% python3 -q
>>> import numpy as np
>>> np.set_printoptions(precision=2, suppress=True, linewidth=140)
>>> tidy = lambda a: np.round(a, 2) + 0
>>> W0 = np.load("layer13.npy")
>>> print(W0)
[[ 0.  -0.4  0.3  0.3 -0.7 -0.3  0.8 -1. ]
 [ 1.2  1.1 -0.9  0.5  0.8 -0.1 -0.1  0.7]
 [-0.2  0.7  1.2  0.6  1.3 -1.1  0.7  0.8]
 [-2.4  0.   1.2  1.1  1.  -1.   2.5  1.2]
 [ 0.  -1.8 -1.7  1.1 -0.7  0.6  0.8 -0.9]]
>>> t3 = np.stack([W0, -3 * W0, W0[::-1]])
>>> print(tidy(np.linalg.norm(t3, axis=(1, 2))))
[ 6.44 19.33  6.44]
>>> print(np.linalg.matrix_rank(t3))
[5 5 5]
>>> C2 = W0.T @ W0
>>> print(np.linalg.matrix_rank(C2))
5
>>> feats = np.cumsum(np.array([[0, -2, 2, -1],
...     [-2, -1, 2, -2],
...     [0, -2, 1, 1],
...     [0, 2, 0, -1],
...     [-2, 1, -2, 0],
...     [-1, -2, -2, 1],
...     [0, -2, 0, -1],
...     [1, 1, 0, 2],
...     [-1, -1, 1, -1],
...     [1, -1, 0, 0],
...     [-2, -2, -1, 2],
...     [0, 1, -1, -2]]), axis=0)
>>> print(feats)
[[ 0 -2  2 -1]
 [-2 -3  4 -3]
 [-2 -5  5 -2]
 [-2 -3  5 -3]
 [-4 -2  3 -3]
 [-5 -4  1 -2]
 [-5 -6  1 -3]
 [-4 -5  1 -1]
 [-5 -6  2 -2]
 [-4 -7  2 -2]
 [-6 -9  1  0]
 [-6 -8  0 -2]]
>>> Xs = (feats - feats.mean(axis=0)) / feats.std(axis=0)
>>> print(np.argwhere(np.abs(Xs) > 2))
[[ 0  0]
 [10  3]]
>>> print(tidy(Xs.std(axis=0)))
[1. 1. 1. 1.]
>>> c = np.linalg.lstsq(np.delete(Xs, 3, axis=1), Xs[:, 3])[0]
>>> print(tidy(1 - np.var(Xs[:, 3] - np.delete(Xs, 3, axis=1) @ c)))
0.48
>>> print(np.abs(c).argmax())
0
>>> print(tidy(c))
[ 0.79 -0.71 -0.61]
>>> proj = feats @ np.linalg.solve(feats.T @ feats, feats.T)
>>> print(np.linalg.matrix_rank(np.eye(12) - proj))
8
>>> print(tidy(proj @ feats[:, 1]))
[-2. -3. -5. -3. -2. -4. -6. -5. -6. -7. -9. -8.]
>>> print(np.allclose(proj @ proj, proj))
True
>>> print(tidy(np.diag(proj)))
[0.18 0.25 0.43 0.32 0.52 0.29 0.42 0.11 0.13 0.25 0.69 0.4 ]
>>> x = np.array([-3, -3, -1, 2])
>>> y = feats @ x
>>> print(tidy(np.linalg.pinv(feats) @ feats))
[[1. 0. 0. 0.]
 [0. 1. 0. 0.]
 [0. 0. 1. 0.]
 [0. 0. 0. 1.]]
>>> try:
...     np.linalg.solve(feats, y)
... except np.linalg.LinAlgError as e:
...     print(repr(e))
... 
LinAlgError('Last 2 dimensions of the array must be square')
>>> print(y)
[ 2  5 12  4  9 22 26 24 27 27 44 38]
>>> print(tidy(np.linalg.lstsq(feats, y)[0]))
[-3. -3. -1.  2.]
>>> rng = np.random.default_rng(418)
>>> y = y + 0.3 * rng.normal(size=12)
>>> print(tidy(y))
[ 1.74  4.64 11.7   4.19  8.9  21.94 26.4  23.78 26.57 26.95 44.25 37.99]
>>> c, *_ = np.linalg.lstsq(feats, y)
>>> print(tidy(c))
[-3.   -3.01 -1.06  1.97]
>>> print(tidy(feats.T @ (y - feats @ c)))
[0. 0. 0. 0.]
>>> print(c.round())
[-3. -3. -1.  2.]
